% python3 -q
>>> import numpy as np
>>> import numpy.linalg as la
>>> np.set_printoptions(precision=1, suppress=True, linewidth=200, floatmode="fixed")
>>> def rd(a):
...     return np.round(a, 1) + 0
... 
>>> F = np.load("test3.npy")
>>> rd(F)
array([[ 1.0,  0.0,  0.0,  0.0],
       [ 0.0,  0.9,  0.5,  0.0],
       [ 0.0, -0.5,  0.9,  0.0],
       [ 0.0,  0.0,  0.0,  1.0]])
>>> A2 = F / np.sqrt((F ** 2).mean(axis=1, keepdims=True))
>>> print(rd(A2[1]))
[0.0 1.7 1.0 0.0]
>>> rd(F - F.mean(axis=1, keepdims=True))
array([[ 0.8, -0.2, -0.2, -0.2],
       [-0.3,  0.5,  0.2, -0.3],
       [-0.1, -0.6,  0.8, -0.1],
       [-0.2, -0.2, -0.2,  0.8]])
>>> M = np.load("block5.npy")
>>> M
array([[ 7.0,  6.0,  4.0, -3.0],
       [ 2.0,  1.0,  0.0,  1.0],
       [-6.0, -6.0, -3.0,  3.0],
       [10.0,  6.0,  4.0,  0.0]])
>>> # rows and columns are dependent
>>> print([round(float(x), 1) for x in la.svd(M, compute_uv=False)[:3]])
[18.5, 3.7, 0.9]
>>> U, s, VT = la.svd(M)
>>> V = VT[:(s > 1e-8).sum()]
>>> rng = np.random.default_rng(63)
>>> vec = M[3] + -2 * M[2] + rng.integers(2) * np.eye(4)[3]
>>> vec
array([22.0, 18.0, 10.0, -6.0])
>>> la.matrix_rank(np.vstack([M, vec]))
np.int64(3)
>>> rd(V.T @ V)
array([[ 0.8,  0.2,  0.3,  0.3],
       [ 0.2,  0.8, -0.2, -0.3],
       [ 0.3, -0.2,  0.7, -0.3],
       [ 0.3, -0.3, -0.3,  0.8]])
>>> print(rd(np.diag(V.T @ V)))
[0.8 0.8 0.7 0.8]
>>> np.allclose(V.T @ V @ vec, vec)
True
>>> u = np.array([-4, 2])
>>> np.cross(M[0, :3], M[2, :3])
array([ 6.0, -3.0, -6.0])
>>> np.polyval(u, M[0])
array([-26.0, -22.0, -14.0,  14.0])
>>> np.allclose(M @ M.T, M.T @ M)
False
>>> rd(la.det(M))
np.float64(0.0)
>>> (M - M.T) / 2
array([[ 0.0,  2.0,  5.0, -6.5],
       [-2.0,  0.0,  3.0, -2.5],
       [-5.0, -3.0,  0.0, -0.5],
       [ 6.5,  2.5,  0.5,  0.0]])
>>> U, s, VT = la.svd(M)
>>> rd(s)
array([18.5,  3.7,  0.9,  0.0])
>>> np.argmax(s[:-1] / (s[1:] + 1e-6)) + 1
np.int64(3)
>>> A2 = U[:, :3] @ np.diag(s[:3]) @ VT[:3]
>>> rd(np.abs(M - A2).max())
np.float64(0.0)
>>> rd(la.norm(M - A2) / la.norm(M))
np.float64(0.0)
>>> arr = np.array([[1.0, 0.5, 0.2, 0.1, 0.1, 0.0],
...     [0.5, 1.0, 0.5, 0.2, 0.1, 0.1],
...     [0.2, 0.5, 1.0, 0.5, 0.2, 0.1],
...     [0.1, 0.2, 0.5, 1.0, 0.5, 0.2],
...     [0.1, 0.1, 0.2, 0.5, 1.0, 0.5],
...     [0.0, 0.1, 0.1, 0.2, 0.5, 1.0]])
>>> # equal to its transpose
>>> idx = rng.permutation(6)
>>> idx
array([2, 3, 5, 4, 0, 1])
>>> A2 = arr[idx][:, idx]
>>> np.trace(A2)
np.float64(6.0)
>>> rd(np.sort(np.abs(la.eigvals(A2))))
array([0.3, 0.4, 0.6, 0.9, 1.4, 2.3])
>>> A2
array([[1.0, 0.5, 0.1, 0.2, 0.2, 0.5],
       [0.5, 1.0, 0.2, 0.5, 0.1, 0.2],
       [0.1, 0.2, 1.0, 0.5, 0.0, 0.1],
       [0.2, 0.5, 0.5, 1.0, 0.1, 0.1],
       [0.2, 0.1, 0.0, 0.1, 1.0, 0.5],
       [0.5, 0.2, 0.1, 0.1, 0.5, 1.0]])
>>> rd(la.det(A2)), rd(la.det(arr[idx]))
(np.float64(0.2), np.float64(-0.2))
